$ python -q
>>> import numpy as np
>>> from numpy import linalg as LA
>>> np.set_printoptions(suppress=True, linewidth=200)
>>> rd = lambda a: np.round(a, 1) + 0
>>> M = np.loadtxt("x.csv", delimiter=",")
>>> M
array([[ 0.,  1., -4.],
       [-1.,  0., -2.],
       [ 4.,  2.,  0.]])
>>> [round(float(x), 1) for x in LA.svd(M, compute_uv=False)[:3]]
[4.6, 4.6, 0.0]
>>> LA.cond(M) > 100
np.True_
>>> J = np.loadtxt("run6.csv", delimiter=",")
>>> rd(J)
array([[0. , 0.1, 0. ],
       [0.1, 0.9, 0.3],
       [0. , 0.3, 0.1]])
>>> x0 = np.array([1, 0, 2])
>>> rd(J @ x0)
array([0.1, 0.7, 0.2])
>>> rd((x0 - J @ x0) @ (J @ x0))
np.float64(0.0)
>>> rd(LA.eigvalsh(2 * J - np.eye(3)))
array([-1., -1.,  1.])
>>> rd(np.eye(3) - J)
array([[ 1. , -0.1,  0. ],
       [-0.1,  0.1, -0.3],
       [ 0. , -0.3,  0.9]])
>>> rng = np.random.default_rng(5357)
>>> idx = rng.permutation(3)
>>> idx
array([2, 0, 1])
>>> B = J[idx][:, idx]
>>> np.allclose(B, J)
False
>>> rd(np.sort(np.abs(LA.eigvals(B))))
array([0., 0., 1.])
>>> proj = np.triu(np.array([[2, 3, 2], [3, -2, 1], [-2, -3, 1]]), 1) + np.eye(3)
>>> B = proj @ J @ LA.inv(proj)
>>> rd(np.trace(B)), rd(np.trace(J))
(np.float64(1.0), np.float64(1.0))
>>> X = np.loadtxt("layer4.csv", delimiter=",")
>>> X
array([[-1. ,  3. , -3. , -2. ],
       [-1.1,  2.9, -2.9, -1.9],
       [-0.9,  3. , -3.1, -2.1],
       [-1. ,  3. , -3. , -1.9],
       [-1. ,  3. , -2.7, -2.1],
       [-1. ,  2.9, -3.1, -1.9],
       [-1. ,  3. , -3. , -1.8],
       [ 2.3,  3. , -3.2, -2.9],
       [ 2. ,  2.9, -3. , -3. ],
       [ 2. ,  3. , -3.1, -3. ],
       [ 1.9,  3.1, -3.1, -3. ],
       [ 1.9,  2.8, -3. , -3. ],
       [ 1.9,  2.9, -3.2, -3. ],
       [ 2. ,  3.1, -3. , -2.8],
       [ 3. , -2.1,  2.1, -2. ],
       [ 2.8, -1.9,  1.8, -1.8],
       [ 3. , -2.2,  1.9, -1.9],
       [ 2.8, -2. ,  2. , -1.9],
       [ 3. , -2. ,  1.9, -1.8],
       [ 3. , -1.9,  1.9, -2.2],
       [ 2.9, -2. ,  2. , -2.1]])
>>> np.kron(np.eye(2, dtype=int), M)
array([[ 0.,  1., -4.,  0.,  0., -0.],
       [-1.,  0., -2., -0.,  0., -0.],
       [ 4.,  2.,  0.,  0.,  0.,  0.],
       [ 0.,  0., -0.,  0.,  1., -4.],
       [-0.,  0., -0., -1.,  0., -2.],
       [ 0.,  0.,  0.,  4.,  2.,  0.]])
>>> rd(LA.eigvals(M).sum().real)
np.float64(0.0)
>>> rd(LA.det(M.T))
np.float64(0.0)
>>> rd(LA.det(M[::-1]))
np.float64(0.0)
>>> rd(LA.det(2 * M)), rd(LA.det(M))
(np.float64(0.0), np.float64(0.0))
>>> rd(np.poly(M))
array([ 1.,  0., 21.,  0.])
